$ python -q
>>> import numpy as np
>>> np.set_printoptions(precision=2, suppress=True, linewidth=160)
>>> def tidy(a):
...     return np.round(a, 2) + 0
... 
>>> X = np.load("w.npy")
>>> X
array([[ 1.19,  0.9 ,  4.41,  0.83, -1.02,  1.25],
       [ 1.34,  0.42, -3.47, -0.12, -3.18, -0.93],
       [-1.96,  0.03,  2.69,  2.63, -2.49,  0.89],
       [-2.03, -2.83,  0.62, -2.88,  2.02,  0.3 ],
       [ 0.4 , -1.33, -2.17,  2.35, -3.58,  0.24],
       [-1.04, -1.38,  2.51,  3.45, -1.16, -1.58],
       [ 2.69, -0.45,  1.28,  0.09, -3.78, -1.28],
       [-2.29, -0.13, -1.69,  0.75,  3.97,  0.77],
       [ 0.66, -3.42, -2.6 ,  0.91, -2.2 ,  0.67],
       [ 3.24,  0.11,  0.56,  0.22,  0.88, -3.65],
       [ 0.6 , -3.2 , -1.42, -2.02,  2.81,  0.63],
       [ 0.98, -2.41, -2.63, -1.25, -1.05, -2.94],
       [-3.45, -0.2 , -2.71, -0.3 , -0.78,  2.24],
       [-1.04,  1.87, -3.  ,  2.81,  1.16,  1.47],
       [ 1.19,  1.62,  3.97, -0.74, -1.76, -1.25],
       [ 2.9 ,  1.16, -2.5 , -1.22, -0.97,  2.56],
       [ 2.16, -1.28,  1.85, -0.83, -2.73,  2.67]])
>>> M2 = np.c_[X[:, :5] @ np.array([[-1, 0, 2, 2, -1],
...     [-1, 0, 2, -2, -1],
...     [-1, 0, 0, 0, 0],
...     [-2, -1, 0, 2, 2],
...     [1, 2, -2, 1, -1]]), np.array([-3, -3, -1, -2, 5, 5, 5, 0, 5, 4, 2, -3, 1, 1, 3, 4, -5])]
>>> tidy(M2)
array([[ -9.18,  -2.87,   6.22,   1.22,   0.59,  -3.  ],
       [ -1.23,  -6.24,   9.88,  -1.58,   1.18,  -3.  ],
       [ -8.51,  -7.61,   1.12,  -1.21,   9.68,  -1.  ],
       [ 12.02,   6.92, -13.76,  -2.14,  -2.92,  -2.  ],
       [ -5.18,  -9.51,   5.3 ,   4.58,   9.21,   5.  ],
       [ -8.15,  -5.77,  -2.52,   6.42,  10.48,   5.  ],
       [ -7.48,  -7.65,  12.04,   2.68,   1.72,   5.  ],
       [  6.58,   7.19, -12.78,   1.15,  -0.05,   0.  ],
       [  1.34,  -5.31,  -1.12,   7.78,   6.78,   5.  ],
       [ -3.47,   1.54,   4.94,   7.58,  -3.79,   4.  ],
       [ 10.87,   7.64, -10.82,   6.37,  -4.25,   2.  ],
       [  5.51,  -0.85,  -0.76,   3.23,  -0.02,  -3.  ],
       [  6.18,  -1.26,  -5.74,  -7.88,   3.83,   1.  ],
       [ -2.29,  -0.49,  -0.66,   0.96,   3.63,   1.  ],
       [ -7.06,  -2.78,   9.14,  -4.1 ,  -2.53,   3.  ],
       [ -0.09,  -0.72,  10.06,   0.07,  -5.53,   4.  ],
       [ -3.8 ,  -4.63,   7.22,   2.49,   0.19,  -5.  ]])
>>> tidy(np.linalg.norm(np.linalg.qr(X)[0].T @ M2, axis=0) ** 2 / ((M2 ** 2).sum(axis=0) + 1e-12))
array([1.  , 1.  , 1.  , 1.  , 1.  , 0.28])
>>> np.linalg.matrix_rank(np.c_[X, M2])
np.int64(7)
>>> tidy(np.linalg.norm(M2 - X @ np.linalg.lstsq(X, M2)[0], axis=0))
array([ 0.  ,  0.  ,  0.  ,  0.  ,  0.  , 12.09])
>>> J = np.loadtxt("sample10.csv", delimiter=",")
>>> J
array([[ 3.,  7.,  6.],
       [ 0.,  5., -6.],
       [ 0.,  0., -4.]])
>>> # triangular: eigenvalues sit on the diagonal
>>> Uu, sv, Vt = np.linalg.svd(J)
>>> tidy(sv)
array([10.12,  8.25,  0.72])
>>> np.argmax(sv[:-1] / (sv[1:] + 1e-6)) + 1
np.int64(2)
>>> M2 = Uu[:, :2] @ np.diag(sv[:2]) @ Vt[:2]
>>> tidy(M2)
array([[ 2.84,  7.04,  6.03],
       [ 0.24,  4.94, -6.04],
       [-0.62,  0.16, -3.89]])
>>> tidy(np.abs(J - M2).max())
np.float64(0.62)
>>> np.einsum("ij,ji->", J, J)
np.float64(50.0)
>>> np.poly(J)
array([  1.,  -4., -17.,  60.])
>>> tidy(np.linalg.det(J.T))
np.float64(-60.0)
>>> np.einsum("ii->", J)
np.float64(4.0)
>>> np.kron(np.eye(2, dtype=int), J)
array([[ 3.,  7.,  6.,  0.,  0.,  0.],
       [ 0.,  5., -6.,  0.,  0., -0.],
       [ 0.,  0., -4.,  0.,  0., -0.],
       [ 0.,  0.,  0.,  3.,  7.,  6.],
       [ 0.,  0., -0.,  0.,  5., -6.],
       [ 0.,  0., -0.,  0.,  0., -4.]])
>>> M2 = np.linalg.invert(J)
Traceback (most recent call last):
  File "<python-input-24>", line 1, in <module>
    M2 = np.linalg.invert(J)
         ^^^^^^^^^^^^^^^^
AttributeError: module 'numpy.linalg' has no attribute 'invert'
>>> M2 = np.linalg.inv(J)
>>> tidy(np.linalg.slogdet(J)[0])
np.float64(-1.0)
>>> tidy(np.linalg.inv(M2))
array([[ 3.,  7.,  6.],
       [ 0.,  5., -6.],
       [ 0.,  0., -4.]])
>>> np.allclose(M2, J.T)
False
>>> tidy(np.linalg.cond(J))
np.float64(14.08)
>>> tidy(np.linalg.det(J) * np.linalg.det(M2))
np.float64(1.0)
>>> w, V = np.linalg.eig(J)
>>> w
array([ 3.,  5., -4.])
>>> np.prod(w)
np.float64(-60.0)
>>> W0 = np.load("data.npy")
>>> W0
array([[2., 1., 0., 0., 0., 0.],
       [0., 2., 1., 0., 0., 0.],
       [0., 0., 2., 1., 0., 0.],
       [0., 0., 0., 2., 1., 0.],
       [0., 0., 0., 0., 2., 1.],
       [0., 0., 0., 0., 0., 2.]])
>>> Z = X[[7, 12]].astype(float)
>>> for _ in range(5):
...     z = np.linalg.norm(X[:, None] - Z, axis=-1).argmin(axis=1)
...     Z = np.array([X[z == j].mean(axis=0) for j in range(2)])
... 
>>> z
array([0, 1, 1, 0, 1, 0, 1, 0, 1, 0, 0, 1, 1, 0, 1, 1, 1])
>>> tidy(Z)
array([[-0.2 , -0.67,  0.28,  0.45,  1.24, -0.12],
       [ 0.69, -0.59, -0.63,  0.15, -2.25,  0.29]])
>>> np.abs(Z[1] - Z[0]).argmax()
np.int64(4)
>>> gram = W0.T @ W0
>>> (W0 @ W0.T).shape
(6, 6)
>>> tidy(np.linalg.svd(W0, compute_uv=False) ** 2)
array([8.56, 7.36, 5.65, 3.83, 2.29, 1.31])
>>> np.linalg.matrix_rank(gram)
np.int64(6)
>>> np.diag(gram)
array([4., 5., 5., 5., 5., 5.])
>>> gram
array([[4., 2., 0., 0., 0., 0.],
       [2., 5., 2., 0., 0., 0.],
       [0., 2., 5., 2., 0., 0.],
       [0., 0., 2., 5., 2., 0.],
       [0., 0., 0., 2., 5., 2.],
       [0., 0., 0., 0., 2., 5.]])
>>> tidy(np.linalg.eigvalsh(gram)[::-1])
array([8.56, 7.36, 5.65, 3.83, 2.29, 1.31])
>>> F = np.load("block16.npy")
>>> F
array([[ 1, -1,  1, -1,  1, -1,  1, -1],
       [ 1, -1, -1,  1,  1, -1, -1,  1],
       [ 1, -1, -1,  1, -1,  1,  1, -1]])
>>> rng = np.random.default_rng(1967)
>>> M2 = F + rng.integers(-2, 3, (3, 1)) @ rng.integers(-2, 3, (1, 8))
>>> M2
array([[ 2, -1,  0, -1,  0, -1, -1, -1],
       [ 3, -1, -3,  1, -1, -1, -5,  1],
       [ 2, -1, -2,  1, -2,  1, -1, -1]])
>>> M2 - F
array([[ 1,  0, -1,  0, -1,  0, -2,  0],
       [ 2,  0, -2,  0, -2,  0, -4,  0],
       [ 1,  0, -1,  0, -1,  0, -2,  0]])
>>> np.linalg.matrix_rank(M2 - F, tol=1e-8)
np.int64(1)
>>> tidy(np.linalg.norm(J))
np.float64(13.08)
>>> np.diff(J, axis=0)
array([[ -3.,  -2., -12.],
       [  0.,  -5.,   2.]])
>>> J.shape
(3, 3)
>>> tidy(np.linalg.svd(J, compute_uv=False))
array([10.12,  8.25,  0.72])
>>> np.unravel_index(np.abs(J).argmax(), J.shape)
(np.int64(0), np.int64(1))
>>> J[3]
Traceback (most recent call last):
  File "<python-input-60>", line 1, in <module>
    J[3]
    ~^^^
IndexError: index 3 is out of bounds for axis 0 with size 3
>>> arr = np.loadtxt("layer13.csv", delimiter=",")
>>> tidy(arr)
array([[-0.27, -0.91,  0.03, -0.11],
       [ 0.23, -0.17,  0.21, -0.52],
       [-0.31,  0.08, -0.86, -0.19],
       [-0.65,  0.09,  0.09, -0.25],
       [-0.38,  0.23,  0.27,  0.1 ],
       [-0.15,  0.26,  0.26, -0.64],
       [ 0.42,  0.01, -0.24, -0.46]])
>>> tidy(np.linalg.svd(arr, compute_uv=False))
array([1., 1., 1., 1.])
>>> tidy(np.abs(arr).max())
np.float64(0.91)
>>> np.linalg.rank(arr)
Traceback (most recent call last):
  File "<python-input-65>", line 1, in <module>
    np.linalg.rank(arr)
    ^^^^^^^^^^^^^^
AttributeError: module 'numpy.linalg' has no attribute 'rank'
>>> tidy(arr.sum(axis=0))
array([-1.12, -0.42, -0.25, -2.06])
>>> tidy(arr.sum(axis=1))
array([-1.26, -0.25, -1.28, -0.73,  0.21, -0.26, -0.27])
>>> tidy(arr.mean(axis=0))
array([-0.16, -0.06, -0.04, -0.29])
>>> tidy(arr.T @ arr)
array([[1., 0., 0., 0.],
       [0., 1., 0., 0.],
       [0., 0., 1., 0.],
       [0., 0., 0., 1.]])
>>> tidy(arr[:, 3] @ arr[:, 2])
np.float64(0.0)
>>> tidy(np.linalg.svd(arr, compute_uv=False))
array([1., 1., 1., 1.])
>>> M2 = np.c_[arr[:, :3] @ np.array([[-1, 1, 3], [-3, 2, 0], [-2, -3, 3]]), np.array([1, -3, 1, -1, -1, -1, -2])]
>>> tidy(M2)
array([[ 2.95, -2.18, -0.72,  1.  ],
       [-0.13, -0.74,  1.32, -3.  ],
       [ 1.78,  2.45, -3.52,  1.  ],
       [ 0.21, -0.76, -1.69, -1.  ],
       [-0.84, -0.73, -0.35, -1.  ],
       [-1.16, -0.42,  0.33, -1.  ],
       [ 0.03,  1.17,  0.54, -2.  ]])
>>> np.linalg.matrix_rank(np.c_[arr, M2])
np.int64(5)
>>> x0 = np.array([2, 4, -5, -7])
>>> rhs = arr @ x0
>>> tidy(np.linalg.pinv(arr) @ arr)
array([[1., 0., 0., 0.],
       [0., 1., 0., 0.],
       [0., 0., 1., 0.],
       [0., 0., 0., 1.]])
>>> tidy(np.linalg.lstsq(arr, rhs)[0])
array([ 2.,  4., -5., -7.])
>>> rhs = rhs + 0.02 * rng.normal(size=7)
>>> tidy(rhs)
array([-3.65,  2.37,  5.36,  0.36, -1.9 ,  3.85,  5.32])
>>> beta, *_ = np.linalg.lstsq(arr, rhs)
>>> tidy(np.linalg.norm(rhs - arr @ beta))
np.float64(0.05)
>>> tidy(arr.T @ (rhs - arr @ beta))
array([0., 0., 0., 0.])
>>> r0 = np.array([7, -8, 1])
>>> tidy(np.cross(arr[2, :3], arr[3, :3]))
array([0.08, 0.59, 0.03])
>>> A = np.load("a.npy")
>>> A
array([[  0.77, -40.08,  20.04],
       [  0.77, -39.99,  19.35],
       [ -0.6 , -39.52,  22.06],
       [ -0.48, -40.16,  19.84],
       [  2.85, -41.15,  20.34],
       [  0.95, -38.09,  20.62],
       [ -1.35, -37.98,  19.8 ],
       [ -0.17, -40.31,  20.01],
       [ -0.69, -39.05,  20.5 ],
       [ -0.01, -40.15,  20.51],
       [ -1.52, -38.45,  19.36],
       [  2.02, -40.72,  19.65],
       [  0.68, -41.72,  18.61],
       [ -0.8 , -40.59,  20.  ],
       [  0.41, -41.15,  20.44],
       [  1.47, -40.05,  20.06],
       [ -0.03, -39.16,  20.89],
       [  0.53, -39.81,  17.87],
       [ -0.59, -39.54,  18.99],
       [ -0.5 , -38.62,  21.17],
       [  0.84, -39.48,  20.01],
       [ -1.43, -39.36,  19.92],
       [  0.38, -39.7 ,  18.58],
       [ -0.16, -39.77,  20.08],
       [ -0.16, -39.82,  19.95],
       [ -0.52, -39.51,  20.69],
       [  1.41, -39.14,  22.07],
       [  0.46, -38.73,  20.27],
       [  0.35, -39.65,  19.56],
       [ -0.33, -39.86,  19.32],
       [ -0.09, -40.17,  21.29]])
>>> Z = A[[23, 22]].astype(float)
>>> for _ in range(3):
...     z = np.linalg.norm(A[:, None] - Z, axis=-1).argmin(axis=1)
...     Z = np.array([A[z == j].mean(axis=0) for j in range(2)])
... 
>>> z
array([1, 1, 0, 0, 1, 0, 0, 0, 0, 0, 0, 1, 1, 0, 1, 1, 0, 1, 0, 0, 0, 0, 1, 0, 0, 0, 0, 0, 0, 0, 0])
>>> tidy(Z[1] - Z[0])
array([ 1.34, -1.07, -0.88])
